$ python3 -q
>>> import numpy as np
>>> np.set_printoptions(precision=2, suppress=True, linewidth=140)
>>> W0 = np.load("a.npy")
>>> W0
array([[1., 0., 0.],
       [0., 1., 0.],
       [0., 0., 1.]])
>>> (W0 - W0.T) / 2
array([[0., 0., 0.],
       [0., 0., 0.],
       [0., 0., 0.]])
>>> print(np.sort(np.abs(np.linalg.eigvals(W0))))
[1. 1. 1.]
>>> (W0 + W0.T) / 2
array([[1., 0., 0.],
       [0., 1., 0.],
       [0., 0., 1.]])
>>> X = np.load("mat.npy")
>>> print(X)
[[0 0 0 0 1]
 [0 0 0 1 0]
 [0 1 0 0 0]
 [1 0 0 0 0]
 [0 0 1 0 0]]
>>> # row-stochastic, so 1 is an eigenvalue
>>> round(float(np.linalg.det(2 * X)), 2), round(float(np.linalg.det(X)), 2)
(32.0, 1.0)
>>> np.einsum("ii->", X)
np.int64(0)
>>> np.linalg.eigvals(X)
array([-0.81+0.59j, -0.81-0.59j,  0.31+0.95j,  0.31-0.95j,  1.  +0.j  ])
>>> np.kron(np.eye(2, dtype=int), X)
array([[0, 0, 0, 0, 1, 0, 0, 0, 0, 0],
       [0, 0, 0, 1, 0, 0, 0, 0, 0, 0],
       [0, 1, 0, 0, 0, 0, 0, 0, 0, 0],
       [1, 0, 0, 0, 0, 0, 0, 0, 0, 0],
       [0, 0, 1, 0, 0, 0, 0, 0, 0, 0],
       [0, 0, 0, 0, 0, 0, 0, 0, 0, 1],
       [0, 0, 0, 0, 0, 0, 0, 0, 1, 0],
       [0, 0, 0, 0, 0, 0, 1, 0, 0, 0],
       [0, 0, 0, 0, 0, 1, 0, 0, 0, 0],
       [0, 0, 0, 0, 0, 0, 0, 1, 0, 0]])
>>> round(np.linalg.eigvals(X).sum().real, 2)
np.float64(-0.0)
>>> np.round(np.poly(X), 2) + 0
array([ 1.,  0.,  0.,  0.,  0., -1.])
>>> round(float(np.linalg.det(X.T)), 2)
1.0
>>> np.einsum("ij,ji->", X, X)
np.int64(0)
>>> round(np.linalg.det(X[::-1]), 2)
np.float64(1.0)
>>> print(X @ np.ones(5))
[1. 1. 1. 1. 1.]
>>> print(np.sort(np.abs(np.linalg.eigvals(X)))[::-1])
[1. 1. 1. 1. 1.]
>>> print(np.linalg.matrix_power(X, 2))
[[0 0 1 0 0]
 [1 0 0 0 0]
 [0 0 0 1 0]
 [0 0 0 0 1]
 [0 1 0 0 0]]
>>> p = np.eye(5)[4]
>>> for _ in range(6):
...     p = p @ X
...     print(p.round(2))
... 
[0. 0. 1. 0. 0.]
[0. 1. 0. 0. 0.]
[0. 0. 0. 1. 0.]
[1. 0. 0. 0. 0.]
[0. 0. 0. 0. 1.]
[0. 0. 1. 0. 0.]
>>> mat = np.load("test19.npy")
>>> mat
array([[1.  , 0.9 , 0.81],
       [0.9 , 1.  , 0.9 ],
       [0.81, 0.9 , 1.  ]])
>>> # symmetric
>>> x = np.ones(3)
>>> for _ in range(4):
...     x = mat @ x
...     x /= np.linalg.norm(x)
...     print(round(x @ mat @ x, 2))
... 
2.74
2.74
2.74
2.74
>>> round(np.linalg.eigvalsh(mat)[-1], 2)
np.float64(2.74)
>>> np.abs(np.linalg.svd(mat)[2][-1])
array([0.42, 0.81, 0.42])
>>> np.argsort(-np.linalg.norm(mat, axis=0).round(6), kind="stable")[:3]
array([1, 0, 2])
>>> W0.sum(axis=1)
array([1., 1., 1.])
>>> np.linalg.matrix_power(W0, 100)
array([[1., 0., 0.],
       [0., 1., 0.],
       [0., 0., 1.]])
>>> print(np.sort(np.abs(np.linalg.eigvals(W0)))[::-1])
[1. 1. 1.]
>>> p = np.eye(3)[0]
>>> for _ in range(7):
...     p = p @ W0
...     print(p.round(2))
... 
[1. 0. 0.]
[1. 0. 0.]
[1. 0. 0.]
[1. 0. 0.]
[1. 0. 0.]
[1. 0. 0.]
[1. 0. 0.]
>>> E = np.load("out19.npy")
>>> E
array([[-9.02,  3.71, -2.23],
       [ 9.73, -1.69,  1.58],
       [-4.2 , -8.67,  2.69],
       [-3.63, -8.88,  2.82],
       [ 9.64, -2.05,  1.7 ],
       [-4.97,  8.  , -3.36],
       [-4.38,  8.31, -3.42],
       [ 9.64,  2.64,  0.02],
       [-0.52, -9.42,  3.32],
       [ 9.8 , -1.33,  1.46],
       [ 5.45, -7.7 ,  3.31],
       [ 9.59,  2.82, -0.05],
       [ 3.98, -8.5 ,  3.44],
       [ 7.06, -6.42,  3.  ],
       [-8.86, -4.57,  0.75],
       [-4.73,  8.14, -3.39],
       [-9.9 ,  0.69, -1.24]])
>>> # null space of dimension 1
>>> Y = np.array([[-6, 3, 3], [7, -4, 6], [5, -6, -8]])
>>> np.vstack([E, Y.T]).shape
(20, 3)
>>> np.einsum("ij->j", E)
array([ 14.68, -24.92,  10.4 ])
>>> np.einsum("ij,ij->i", E, E)
array([100., 100., 100., 100., 100., 100., 100., 100., 100., 100., 100., 100., 100., 100., 100., 100., 100.])
>>> round(float(np.linalg.norm(E, 2) / np.linalg.norm(E)), 2)
0.79
>>> [round(float(x), 2) for x in np.linalg.svd(E, compute_uv=False)[:3]]
[32.63, 25.2, 0.0]
>>> np.argsort(-np.linalg.norm(E, axis=0).round(6), kind="stable")[:3]
array([0, 1, 2])
>>> np.linalg.cond(E) > 100
np.True_
>>> Y = E / np.linalg.norm(E, axis=1, keepdims=True)
>>> gram = Y @ Y.T
>>> (gram - 2 * np.eye(17)).round(6).argmax(axis=1)
array([16,  4,  3,  2,  1, 15, 15, 11,  3,  1, 12,  7, 10, 10, 16,  5,  0])
>>> rng = np.random.default_rng(6)
>>> z = rng.permutation(5)
>>> z
array([2, 4, 0, 3, 1])
>>> Y = X[z][:, z]
>>> np.allclose(Y, X)
False
>>> Y
array([[0, 0, 0, 0, 1],
       [1, 0, 0, 0, 0],
       [0, 1, 0, 0, 0],
       [0, 0, 1, 0, 0],
       [0, 0, 0, 1, 0]])
>>> np.sort(np.abs(np.linalg.eigvals(Y)))
array([1., 1., 1., 1., 1.])
>>> np.round(np.trace(np.linalg.pinv(E) @ E), 2)
np.float64(2.0)
>>> np.unique(E.round(6), axis=0).shape
(17, 3)
>>> np.abs(np.diag(np.linalg.qr(E)[1])) > 1e-9
array([ True,  True, False])
>>> np.allclose(E[:-1].T @ np.linalg.lstsq(E[:-1].T, E[-1])[0], E[-1])
True
>>> Y = np.array([[9, 4, 6, 2], [8, 8, 0, 5], [8, 6, 0, 2], [1, 7, 8, 2]])
>>> Y[-1] = Y[0]
>>> K = Y + 0.3 * np.eye(4)
>>> K
array([[9.3, 4. , 6. , 2. ],
       [8. , 8.3, 0. , 5. ],
       [8. , 6. , 0.3, 2. ],
       [9. , 4. , 6. , 2.3]])
>>> z = rng.permutation(4)
>>> z
array([3, 2, 1, 0])
>>> Y = K[z][:, z]
>>> round(np.linalg.det(Y), 2), np.round(np.linalg.det(K[z]), 2)
(np.float64(-5.24), np.float64(-5.24))
>>> np.sort(np.abs(np.linalg.eigvals(Y)))
array([ 0.3 ,  0.69,  1.25, 20.46])
>>> U, sig, Vt = np.linalg.svd(K)
>>> sig
array([22.14,  7.02,  1.81,  0.02])
>>> Y = U[:, :3] @ np.diag(sig[:3]) @ Vt[:3]
>>> round(np.abs(K - Y).max(), 2)
np.float64(0.01)
>>> Y.round(2) + 0
array([[9.31, 3.99, 6.  , 2.01],
       [8.  , 8.3 , 0.  , 5.  ],
       [8.  , 6.  , 0.3 , 2.  ],
       [8.99, 4.01, 6.  , 2.29]])
>>> np.round(np.linalg.norm(K - Y) / np.linalg.norm(K), 2)
np.float64(0.0)
>>> np.linalg.matrix_rank(K, rtol=0.05)
np.int64(3)
>>> F = np.loadtxt("dump.csv", delimiter=",")
>>> F
array([[ 1.,  1.,  1.,  1.,  1.,  1.,  1.,  1.],
       [ 1.,  1., -1., -1.,  1.,  1., -1., -1.],
       [ 1., -1.,  1., -1., -1.,  1., -1.,  1.],
       [ 1., -1., -1.,  1., -1.,  1.,  1., -1.],
       [ 1., -1., -1.,  1.,  1., -1., -1.,  1.]])
>>> Y = F / np.linalg.norm(F, axis=1, keepdims=True)
>>> gram = Y @ Y.T
>>> (gram - 2 * np.eye(5)).round(6).argmax(axis=1)
array([1, 0, 0, 0, 0])
>>> np.argwhere(np.triu(np.abs(gram) > 0.95, 1))
array([], shape=(0, 2), dtype=int64)
>>> A = np.array([[5, 3, 1, 6], [3, 9, 3, 5], [5, -6, -2, -9], [9, 24, 8, 0]])
>>> [round(float(x), 2) for x in np.linalg.svd(A, compute_uv=False)[:3]]
[29.64, 11.9, 6.45]
>>> np.linalg.cond(A) > 100
np.True_
>>> round(np.linalg.norm(A, 2) / np.linalg.norm(A), 2)
np.float64(0.91)
>>> Y = np.array([[0, 6], [8, 1]])
>>> basis = np.kron(Y, A)
>>> round(np.linalg.norm(basis, 2), 2), round(np.linalg.norm(Y, 2) * np.linalg.norm(A, 2), 2)
(np.float64(241.19), np.float64(241.19))
>>> np.linalg.matrix_rank(basis)
np.int64(6)
>>> m1 = np.array([[-0.6, -0.7, -0.5, 1.0, 0.0],
...     [-0.6, 0.2, -0.7, -0.6, -1.4],
...     [-0.1, 1.7, 0.7, -0.1, -0.6],
...     [-0.3, -0.7, 0.2, -1.3, -0.4],
...     [0.0, 0.4, -1.7, -1.7, 1.2]])
>>> m1
array([[-0.6, -0.7, -0.5,  1. ,  0. ],
       [-0.6,  0.2, -0.7, -0.6, -1.4],
       [-0.1,  1.7,  0.7, -0.1, -0.6],
       [-0.3, -0.7,  0.2, -1.3, -0.4],
       [ 0. ,  0.4, -1.7, -1.7,  1.2]])
>>> np.round(np.linalg.det(m1), 2)
np.float64(7.21)
>>> print(np.sort(np.abs(np.linalg.eigvals(m1))))
[0.94 1.44 1.44 1.51 2.45]
>>> np.allclose(m1, m1.T)
False
>>> np.allclose(m1 @ m1.T, m1.T @ m1)
False
>>> round(np.trace(m1), 2)
np.float64(0.2)
